$ ipython --no-banner

In [1]: import numpy as np

In [2]: import numpy.linalg as la

In [3]: np.set_printoptions(precision=2, suppress=True, linewidth=120, legacy="1.25")

In [4]: E = np.load("layer5.npy")

In [5]: print(E)
[[17  0  0  5 18 10  5  0  0  0 17  3  8]
 [ 3  1  1  3  0  0  1  3  3  0  1  1  0]
 [ 0  0  0 15  0 10  1  0 21  0  0 19  6]
 [17  0  0  5 18 10  5  0  0  0 17  3  8]
 [ 0  0  0 15  0 10  1  0 21  0  0 19  6]
 [ 0  0  0 22  0 20  3  0 22  0  3 29 13]
 [ 0  0  0 23  0 25  5  0 14  0 11 30 17]
 [16  0  0 12 21 20  7  0  0  0 23 13 15]
 [ 0  0  0 23  0 25  5  0 14  0 11 30 17]
 [ 0  0  0 22  0 20  3  0 22  0  3 29 13]
 [ 2  0  0 10  3 10  3  0  4  0  7 11  7]
 [ 2  0  0 10  3 10  3  0  4  0  7 11  7]
 [ 9  0  0 11 12 15  5  0  0  0 15 12 11]
 [ 0  0  0 15  0 10  1  0 21  0  0 19  6]
 [ 0  0  0 24  9 30  7  0  6  0 19 31 21]
 [16  0  0 12 21 20  7  0  0  0 23 13 15]
 [ 0  0  0  9  0  5  1  0 12  0  0 10  3]
 [ 0  0  0 16  0 15  3  0 13  0  5 20 10]
 [24  0  0  6 27 15  7  0  0  0 25  4 12]
 [ 0  0  0 22  0 20  3  0 22  0  3 29 13]
 [ 0  0  0 16  0 15  3  0 13  0  5 20 10]
 [ 0  0  0 21  0 15  1  0 30  0  0 28  9]
 [24  0  0  6 27 15  7  0  0  0 25  4 12]
 [ 0  0  0  9  0  5  1  0 12  0  0 10  3]
 [ 3  1  1  3  0  0  1  3  3  0  1  1  0]
 [ 1  0  0 17  6 20  5  0  5  0 13 21 14]
 [24  0  0  6 27 15  7  0  0  0 25  4 12]
 [24  0  0  6 27 15  7  0  0  0 25  4 12]
 [24  0  0  6 27 15  7  0  0  0 25  4 12]
 [ 0  0  0 24  9 30  7  0  6  0 19 31 21]]

In [6]: # row 3 repeats row 0

In [7]: G = E.T @ E

In [8]: np.diag(G)
Out[8]: array([ 4078,     2,     2,  6598,  5535,  8225,   662,    18,  4840,     0,  6296, 10377,  4087])

In [9]: np.round(la.svd(E, compute_uv=False) ** 2, 2) + 0
Out[9]: 
array([37287.82, 12053.7 ,  1285.14,    50.16,    25.76,     9.65,     6.09,     1.67,     0.  ,     0.  ,     0.  ,
           0.  ,     0.  ])

In [10]: (E @ E.T).shape
Out[10]: (30, 30)

In [11]: np.allclose(G, G.T)
Out[11]: True

In [12]: print(la.matrix_rank(G))
8
